% python3 -q
>>> import numpy as np
>>> import numpy.linalg as la
>>> np.set_printoptions(precision=2, suppress=True, linewidth=160)
>>> rnd = lambda a: np.round(a, 2) + 0
>>> data = np.loadtxt("arr.csv", delimiter=",")
>>> data
array([[ -6.01,  -6.52,   9.9 ,  14.48,  -5.17,   2.15,  -5.36,  -8.9 ,  -4.73,  -1.24],
       [ -5.83,  -6.44,   9.75,  14.59,  -3.96,   1.6 ,  -6.34,  -6.83,  -4.79,  -0.93],
       [ -6.76,  -6.83,  10.11,  13.05,  -3.96,  -0.03,  -5.24,  -6.6 ,  -4.58,  -0.37],
       [ -7.08,  -7.21,  10.35,  11.59,  -4.45,  -0.3 ,  -6.44,  -7.23,  -5.42,  -1.02],
       [ -5.32,  -5.45,   8.44,  16.16,  -5.74,  -0.46,  -5.75,  -8.29,  -5.96,   1.25],
       [ -4.34,  -6.92,   9.13,  13.92,  -4.93,   0.15,  -5.13,  -7.6 ,  -4.57,  -0.99],
       [ -8.87,  -9.77,  -1.6 ,  -6.59, -14.75,  -3.96,  -9.57,  -7.72,  -6.14,   8.32],
       [ -7.55,  -6.51,  11.16,  14.51,  -5.51,  -0.87,  -5.25,  -6.22,  -4.67,  -1.39],
       [ -9.16, -10.91,   1.77,  -6.46, -12.8 ,  -3.87, -10.68,  -9.01,  -7.03,   8.85],
       [ -6.83,  -5.67,  10.92,  12.84,  -4.88,   0.59,  -5.73,  -6.06,  -6.48,  -1.56],
       [ -7.49,  -7.16,   9.22,  15.49,  -4.73,  -0.58,  -4.87,  -7.63,  -5.92,  -0.9 ],
       [ -8.89,  -6.08,  10.83,  16.06,  -5.57,   1.92,  -5.52,  -7.6 ,  -4.58,  -0.79],
       [ -7.22, -10.  ,   0.27,  -7.63, -13.05,  -3.78, -11.63,  -7.94,  -7.51,   7.37],
       [ -8.18,  -8.23,  -0.51,  -8.01, -12.08,  -4.1 , -10.78,  -7.62,  -8.1 ,   8.95],
       [ -7.92,  -5.  ,   9.59,  14.52,  -4.25,  -0.64,  -6.14,  -5.77,  -4.27,  -1.49],
       [-10.84, -10.76,   0.95,  -7.82, -14.08,  -5.25, -11.5 ,  -6.4 ,  -4.95,   7.18],
       [ -7.98, -11.07,   1.73,  -6.32, -14.74,  -4.74, -10.89,  -6.8 ,  -6.22,   8.57],
       [ -7.33,  -5.88,   9.89,  12.18,  -4.4 ,  -0.65,  -5.63,  -9.02,  -2.8 ,   0.79],
       [ -7.2 , -11.39,  -0.51,  -6.09, -16.2 ,  -4.27, -10.42,  -8.07,  -7.87,   9.34],
       [ -5.74,  -7.31,  11.58,  13.19,  -4.18,  -0.53,  -6.06,  -6.88,  -4.89,  -0.68],
       [ -8.3 ,  -9.95,   1.03,  -8.28, -12.9 ,  -6.51, -11.75,  -8.27,  -6.29,   8.7 ],
       [ -8.65,  -9.44,  -1.55,  -8.26, -13.01,  -4.97, -12.07, -10.43,  -6.28,   7.48],
       [ -7.42,  -5.67,  11.6 ,  13.62,  -4.07,   1.08,  -8.23,  -7.85,  -4.98,  -0.84],
       [-10.9 ,  -8.97,   1.9 ,  -7.88, -13.23,  -1.75, -12.21,  -8.29,  -7.76,   9.49],
       [ -4.89,  -6.67,  11.46,  14.5 ,  -5.96,  -0.99,  -7.16,  -6.38,  -2.14,  -0.78],
       [ -7.26,  -6.9 ,  10.36,  15.03,  -4.98,   0.83,  -6.76,  -6.67,  -6.11,  -1.03],
       [ -9.6 ,  -9.62,  -0.15,  -6.03, -14.24,  -2.64, -12.29,  -7.54,  -8.3 ,   8.89],
       [ -8.63,  -8.03,   0.21,  -6.52, -13.73,  -3.16, -11.85,  -7.94,  -7.9 ,   9.63]])
>>> vec = np.array([-2, 1, 2, 0, -1, 0, 0, 0, -2, 1])
>>> y = data @ vec
>>> rnd(la.pinv(data) @ data)
array([[1., 0., 0., 0., 0., 0., 0., 0., 0., 0.],
       [0., 1., 0., 0., 0., 0., 0., 0., 0., 0.],
       [0., 0., 1., 0., 0., 0., 0., 0., 0., 0.],
       [0., 0., 0., 1., 0., 0., 0., 0., 0., 0.],
       [0., 0., 0., 0., 1., 0., 0., 0., 0., 0.],
       [0., 0., 0., 0., 0., 1., 0., 0., 0., 0.],
       [0., 0., 0., 0., 0., 0., 1., 0., 0., 0.],
       [0., 0., 0., 0., 0., 0., 0., 1., 0., 0.],
       [0., 0., 0., 0., 0., 0., 0., 0., 1., 0.],
       [0., 0., 0., 0., 0., 0., 0., 0., 0., 1.]])
>>> rnd(la.solve(data.T @ data, data.T @ y))
array([-2.,  1.,  2.,  0., -1.,  0.,  0.,  0., -2.,  1.])
>>> rng = np.random.default_rng(53410)
>>> y = y + 0.1 * rng.normal(size=28)
>>> rnd(y)
array([38.63, 37.37, 39.76, 42.01, 41.07, 33.09, 40.  , 44.29, 46.65, 46.17, 41.81, 47.14, 40.37, 44.42, 41.4 , 44.04, 44.09, 39.26, 43.36, 40.68, 42.94,
       38.05, 45.53, 54.84, 35.42, 44.4 , 49.01, 48.89])
>>> b, *_ = la.lstsq(data, y)
>>> b.round()
array([-2.,  1.,  2., -0., -1., -0., -0., -0., -2.,  1.])
>>> rnd(la.norm(y - data @ b))
np.float64(0.37)
>>> [round(float(la.norm(la.solve(data.T @ data + lam * np.eye(10), data.T @ y))), 2) for lam in (0, 1, 10, 100)]
[3.87, 3.69, 3.02, 2.19]
>>> labels = data[:, 3] > np.median(data[:, 3])
>>> f = data[labels].mean(axis=0) - data[~labels].mean(axis=0)
>>> rnd((((data - data.mean(axis=0)) @ f > 0) == labels).mean())
np.float64(0.93)
>>> rnd(f)
array([ 1.98,  3.01,  8.59, 18.86,  7.56,  3.87,  4.58,  0.93,  1.71, -8.16])
>>> ((data - data.mean(axis=0)) @ f > 0).astype(int)
array([1, 1, 1, 1, 1, 1, 0, 1, 0, 1, 1, 1, 0, 0, 1, 0, 0, 1, 0, 1, 0, 0, 1, 0, 1, 1, 0, 0])
>>> G = np.cov(data, rowvar=False)
>>> rnd(data.std(axis=0))
array([ 1.57,  1.91,  5.04, 10.58,  4.51,  2.38,  2.76,  1.03,  1.52,  4.67])
>>> rnd(np.median(data, axis=0))
array([-7.46, -7.18,  9.18, 12.51, -5.66, -0.76, -6.96, -7.61, -5.94,  0.21])
>>> rnd(np.polyfit(data[:, 3], data[:, 7], 1))
array([ 0.04, -7.74])
>>> G.shape
(10, 10)
>>> rnd(np.corrcoef(data[:, 3], data[:, 7])[0, 1])
np.float64(0.38)
>>> C = data[[11, 16]].astype(float)
>>> for _ in range(7):
...     labels = la.norm(data[:, None] - C, axis=-1).argmin(axis=1)
...     C = np.array([data[labels == j].mean(axis=0) for j in range(2)])
... 
>>> labels
array([0, 0, 0, 0, 0, 0, 1, 0, 1, 0, 0, 0, 1, 1, 0, 1, 1, 0, 1, 0, 1, 1, 0, 1, 0, 0, 1, 1])
>>> rnd(C[1] - C[0])
array([ -2.13,  -3.46,  -9.97, -21.27,  -8.94,  -4.29,  -5.33,  -0.78,  -2.22,   9.31])
>>> np.abs(C[1] - C[0]).argmax()
np.int64(3)
>>> f = np.array([2, 0, -2])
>>> rnd(np.convolve(data[21], f))
array([-17.3 , -18.88,  14.2 ,   2.36, -22.92,   6.58,   1.88, -10.92,  11.58,  35.82,  12.56, -14.96])
>>> F = np.loadtxt("mat.csv", delimiter=",")
>>> F
array([[-7.14, -2.87,  4.4 ,  5.22, -1.35, -2.51],
       [-0.94, -0.09,  1.02,  0.8 ,  0.83, -0.24],
       [ 9.5 ,  2.83, -2.43, -5.23,  1.03,  2.77],
       [-3.55, -1.27,  1.12,  2.11, -1.09, -1.14],
       [-8.5 , -3.13,  5.19,  6.16, -1.68, -2.91],
       [ 3.45,  0.99, -0.17, -1.57,  0.52,  0.94],
       [-0.7 , -0.23, -1.06, -0.16, -0.39, -0.11],
       [-2.54, -0.34, -2.68, -0.22,  0.23, -0.28],
       [ 9.81,  3.8 , -6.21, -7.21,  1.53,  3.41],
       [ 3.29,  1.25, -0.7 , -1.8 ,  0.74,  1.03],
       [-3.65, -1.31,  0.84,  2.05, -0.85, -1.17],
       [-3.07, -0.47, -1.26,  0.62,  0.42, -0.51],
       [-1.76, -0.43,  0.58,  1.  ,  0.11, -0.48],
       [ 3.26,  0.42,  2.03, -0.4 ,  0.11,  0.54],
       [ 9.44,  3.72, -5.  , -6.57,  2.2 ,  3.3 ],
       [-1.83, -0.75,  0.8 ,  1.23, -0.66, -0.65],
       [ 0.62,  1.01, -5.58, -2.93,  0.63,  0.88],
       [-6.03, -1.89,  1.94,  3.53, -0.82, -1.84],
       [-6.9 , -2.24,  2.48,  4.13, -0.66, -2.09],
       [ 1.73,  0.93, -1.59, -1.57,  0.55,  0.74]])
>>> D = la.norm(F[:, None] - F[None], axis=-1)
>>> np.flatnonzero(D[16] < D.mean() / 2)
array([16, 19])
>>> D.shape
(20, 20)
>>> G = np.cov(F, rowvar=False)
>>> G.shape
(6, 6)
>>> rnd(np.polyfit(F[:, 3], F[:, 5], 1))
array([-0.49, -0.04])
>>> rnd(np.corrcoef(F[:, 3], F[:, 5])[0, 1])
np.float64(-0.99)
>>> rnd(la.eigvalsh(G)[::-1])
array([56.38,  3.47,  0.18,  0.01,  0.  ,  0.  ])
>>> labels = F[:, 3] > np.median(F[:, 3])
>>> f = F[labels].mean(axis=0) - F[~labels].mean(axis=0)
>>> labels.astype(int)
array([1, 1, 0, 1, 1, 0, 0, 0, 0, 0, 1, 1, 1, 0, 0, 1, 0, 1, 1, 0])
>>> (((F - F.mean(axis=0)) @ f > 0) == labels).mean()
np.float64(0.9)
>>> ((F - F.mean(axis=0)) @ f > 0).astype(int)
array([1, 1, 0, 1, 1, 0, 1, 1, 0, 0, 1, 1, 1, 0, 0, 1, 0, 1, 1, 0])
>>> Ac = F - F.mean(axis=0)
>>> left, sigma, VT = la.svd(Ac, full_matrices=False)
>>> rnd(sigma)
array([32.73,  8.12,  1.83,  0.39,  0.08,  0.02])
>>> rnd(Ac.mean(axis=0))
array([0., 0., 0., 0., 0., 0.])
>>> np.abs(VT[0]).argmax()
np.int64(0)
>>> M = np.load("out7.npy")
>>> rnd(M)
array([[ 2.57, -0.41,  0.15,  0.49,  0.16, -0.05,  0.3 , -0.19],
       [-0.41,  2.15,  0.32,  0.71,  0.82,  0.3 ,  0.17,  0.13],
       [ 0.15,  0.32,  0.79, -0.4 , -0.17, -0.23,  0.  ,  0.41],
       [ 0.49,  0.71, -0.4 ,  1.54,  0.17, -0.23, -0.41, -0.48],
       [ 0.16,  0.82, -0.17,  0.17,  1.31, -0.39,  0.18,  0.1 ],
       [-0.05,  0.3 , -0.23, -0.23, -0.39,  2.72,  0.11, -0.3 ],
       [ 0.3 ,  0.17,  0.  , -0.41,  0.18,  0.11,  2.73,  0.11],
       [-0.19,  0.13,  0.41, -0.48,  0.1 , -0.3 ,  0.11,  2.2 ]])
>>> vals, evecs = la.eigh(M)
>>> (vals > 1e-8).sum(), (vals < -1e-8).sum()
(np.int64(7), np.int64(0))
>>> rnd(evecs.T @ M @ evecs)
array([[0., 0., 0., 0., 0., 0., 0., 0.],
       [0., 1., 0., 0., 0., 0., 0., 0.],
       [0., 0., 1., 0., 0., 0., 0., 0.],
       [0., 0., 0., 2., 0., 0., 0., 0.],
       [0., 0., 0., 0., 3., 0., 0., 0.],
       [0., 0., 0., 0., 0., 3., 0., 0.],
       [0., 0., 0., 0., 0., 0., 3., 0.],
       [0., 0., 0., 0., 0., 0., 0., 3.]])
>>> np.unique(vals.round(6) + 0, return_counts=True)[1]
array([1, 2, 1, 4])
>>> rnd(vals)
array([0., 1., 1., 2., 3., 3., 3., 3.])
>>> vals, evecs = la.eigh(M)
>>> vec = np.array([1, 2, 2, 1, 2, 1, 2, 0])
>>> rnd(la.eigvalsh(M[1:, 1:]))
array([0.13, 1.  , 1.04, 2.27, 3.  , 3.  , 3.  ])
>>> rnd(vec @ M @ vec)
np.float64(46.05)
>>> np.allclose(M[:-1].T @ la.lstsq(M[:-1].T, M[-1])[0], M[-1])
True
>>> np.abs(np.diag(la.qr(M)[1])) > 1e-9
array([ True,  True,  True,  True,  True,  True,  True, False])
>>> rnd(np.trace(la.pinv(M) @ M))
np.float64(7.0)
>>> np.unique(M.round(6), axis=0).shape
(8, 8)
>>> left, sigma, VT = la.svd(M)
>>> evecs = VT[:(sigma > 1e-8).sum()]
>>> vec = M[2] + 5 * M[3] + rng.integers(2) * np.eye(8)[3]
>>> rnd(vec)
array([ 2.62,  3.89, -1.19,  7.31,  0.67, -1.39, -2.04, -1.97])
>>> np.allclose(evecs.T @ evecs @ vec, vec)
True
>>> rnd(la.norm(vec - evecs.T @ evecs @ vec))
np.float64(0.0)
>>> rnd(np.diag(evecs.T @ evecs))
array([0.95, 0.79, 0.65, 0.8 , 0.86, 0.97, 0.99, 1.  ])
>>> rnd(evecs.T @ evecs)
array([[ 0.95, -0.1 ,  0.13,  0.1 ,  0.09,  0.04,  0.02,  0.  ],
       [-0.1 ,  0.79,  0.27,  0.2 ,  0.17,  0.08,  0.04,  0.  ],
       [ 0.13,  0.27,  0.65, -0.26, -0.23, -0.11, -0.05,  0.  ],
       [ 0.1 ,  0.2 , -0.26,  0.8 , -0.17, -0.08, -0.04,  0.  ],
       [ 0.09,  0.17, -0.23, -0.17,  0.86, -0.07, -0.03,  0.  ],
       [ 0.04,  0.08, -0.11, -0.08, -0.07,  0.97, -0.02,  0.  ],
       [ 0.02,  0.04, -0.05, -0.04, -0.03, -0.02,  0.99,  0.  ],
       [ 0.  ,  0.  ,  0.  ,  0.  ,  0.  ,  0.  ,  0.  ,  1.  ]])
>>> other = np.array([[-3, -3],
...     [-3, -2],
...     [2, 3],
...     [0, 0],
...     [1, 3],
...     [-2, 3],
...     [-1, 1],
...     [-2, -2]])
>>> rnd(other.T @ M.T)
array([[-5.81, -4.75, -0.39, -2.42, -1.61, -6.54, -4.4 , -2.78],
       [-5.38,  1.19, -0.76, -3.74,  0.09,  6.57,  2.16, -3.33]])
>>> la.matrix_rank(np.vstack([M, other.T]))
np.int64(8)
>>> rnd(np.einsum("ik,kj->ij", M, other))
array([[-5.81, -5.38],
       [-4.75,  1.19],
       [-0.39, -0.76],
       [-2.42, -3.74],
       [-1.61,  0.09],
       [-6.54,  6.57],
       [-4.4 ,  2.16],
       [-2.78, -3.33]])
>>> la.matrix_rank(M @ other)
np.int64(2)
>>> rnd(np.einsum("ik,kj->ji", M, other))
array([[-5.81, -4.75, -0.39, -2.42, -1.61, -6.54, -4.4 , -2.78],
       [-5.38,  1.19, -0.76, -3.74,  0.09,  6.57,  2.16, -3.33]])
>>> rnd(M @ other)
array([[-5.81, -5.38],
       [-4.75,  1.19],
       [-0.39, -0.76],
       [-2.42, -3.74],
       [-1.61,  0.09],
       [-6.54,  6.57],
       [-4.4 ,  2.16],
       [-2.78, -3.33]])
>>> rnd(np.einsum("ij->j", M))
array([3.02, 4.19, 0.88, 1.4 , 2.19, 1.93, 3.19, 1.97])
